$ python3 -q
>>> import numpy as np
>>> from numpy import linalg as LA
>>> np.set_printoptions(precision=2, suppress=True, linewidth=160, legacy="1.25")
>>> def rd(a):
...     return np.round(a, 2) + 0
... 
>>> A2 = np.array([[0, 0, 1, 2, 1, -1, -1, -1, 1],
...     [2, 0, 2, 0, -1, 0, 2, -2, 1],
...     [2, 2, 0, -2, -2, 2, -1, 0, 1],
...     [-1, -1, 0, -2, -1, 1, 0, 2, 1],
...     [2, 1, 1, -1, -2, -2, 2, -2, -2],
...     [0, -2, -1, 0, 2, 2, 1, -1, -2],
...     [-2, -1, 2, 1, -1, 2, -1, 1, -1],
...     [1, 0, 0, -2, 1, -2, -2, -1, -2],
...     [-1, -1, -2, -1, 1, -2, -1, 0, -2]])
>>> X = np.triu(A2, 1)
>>> X
array([[ 0,  0,  1,  2,  1, -1, -1, -1,  1],
       [ 0,  0,  2,  0, -1,  0,  2, -2,  1],
       [ 0,  0,  0, -2, -2,  2, -1,  0,  1],
       [ 0,  0,  0,  0, -1,  1,  0,  2,  1],
       [ 0,  0,  0,  0,  0, -2,  2, -2, -2],
       [ 0,  0,  0,  0,  0,  0,  1, -1, -2],
       [ 0,  0,  0,  0,  0,  0,  0,  1, -1],
       [ 0,  0,  0,  0,  0,  0,  0,  0, -2],
       [ 0,  0,  0,  0,  0,  0,  0,  0,  0]])
>>> # triangular
>>> rng = np.random.default_rng(9329)
>>> labels = rng.permutation(9)
>>> labels
array([4, 0, 3, 1, 7, 5, 8, 2, 6])
>>> A2 = X[labels][:, labels]
>>> np.diag(A2)
array([0, 0, 0, 0, 0, 0, 0, 0, 0])
>>> print(np.trace(A2))
0
>>> A2
array([[ 0,  0,  0,  0, -2, -2, -2,  0,  2],
       [ 1,  0,  2,  0, -1, -1,  1,  1, -1],
       [-1,  0,  0,  0,  2,  1,  1,  0,  0],
       [-1,  0,  0,  0, -2,  0,  1,  2,  2],
       [ 0,  0,  0,  0,  0,  0, -2,  0,  0],
       [ 0,  0,  0,  0, -1,  0, -2,  0,  1],
       [ 0,  0,  0,  0,  0,  0,  0,  0,  0],
       [-2,  0, -2,  0,  0,  2,  1,  0, -1],
       [ 0,  0,  0,  0,  1,  0, -1,  0,  0]])
>>> np.allclose(A2, X)
False
>>> rank = LA.matrix_rank(X)
>>> rank
7
>>> ns = LA.svd(X)[2][rank:].T
>>> print(LA.matrix_rank(X.T @ X), LA.matrix_rank(X @ X.T))
7 7
>>> rd(ns @ ns.T)
array([[1., 0., 0., 0., 0., 0., 0., 0., 0.],
       [0., 1., 0., 0., 0., 0., 0., 0., 0.],
       [0., 0., 0., 0., 0., 0., 0., 0., 0.],
       [0., 0., 0., 0., 0., 0., 0., 0., 0.],
       [0., 0., 0., 0., 0., 0., 0., 0., 0.],
       [0., 0., 0., 0., 0., 0., 0., 0., 0.],
       [0., 0., 0., 0., 0., 0., 0., 0., 0.],
       [0., 0., 0., 0., 0., 0., 0., 0., 0.],
       [0., 0., 0., 0., 0., 0., 0., 0., 0.]])
>>> rd(X @ ns)
array([[0., 0.],
       [0., 0.],
       [0., 0.],
       [0., 0.],
       [0., 0.],
       [0., 0.],
       [0., 0.],
       [0., 0.],
       [0., 0.]])
>>> np.allclose(X @ ns, 0)
True
>>> print([int(LA.matrix_rank(X[:, :j + 1])) for j in range(9)])
[0, 0, 1, 2, 3, 4, 5, 6, 7]
>>> A2 = X + rng.integers(-2, 3, (9, 7)) @ rng.integers(-2, 3, (7, 9))
>>> A2
array([[  6,  -2,  -3,   2,   5,  -1,  -3,  -6,   5],
       [  3,  -2,   5,  -8,   0,  -2,   3,   6,   5],
       [ -1,   1,  -1, -12,  -8,   4,   7,  14,   3],
       [  4,  -6, -10, -11,  -5,   1,  -1,   6,  10],
       [  1,  -3,  -8,   6,   4,  -2,   0,  -8,   1],
       [  1,   2,  -5,  -4,  -1,   2,   6,   8,  -6],
       [  6,  -9,  -3,   2,   7,  -4,   3,  -3,  10],
       [ -2,   3,  -7, -13,  -9,   4,   4,  16,  -4],
       [  0,  -1,   0,   2,  -2,  -1,  -4,  -8,  -4]])
>>> A2 - X
array([[  6,  -2,  -4,   0,   4,   0,  -2,  -5,   4],
       [  3,  -2,   3,  -8,   1,  -2,   1,   8,   4],
       [ -1,   1,  -1, -10,  -6,   2,   8,  14,   2],
       [  4,  -6, -10, -11,  -4,   0,  -1,   4,   9],
       [  1,  -3,  -8,   6,   4,   0,  -2,  -6,   3],
       [  1,   2,  -5,  -4,  -1,   2,   5,   9,  -4],
       [  6,  -9,  -3,   2,   7,  -4,   3,  -4,  11],
       [ -2,   3,  -7, -13,  -9,   4,   4,  16,  -2],
       [  0,  -1,   0,   2,  -2,  -1,  -4,  -8,  -4]])
>>> rd(LA.svd(A2 - X, compute_uv=False))
array([38.42, 25.24, 14.04, 10.3 ,  6.16,  4.23,  3.16,  0.  ,  0.  ])
>>> LA.matrix_rank(A2 - X, tol=1e-8)
7
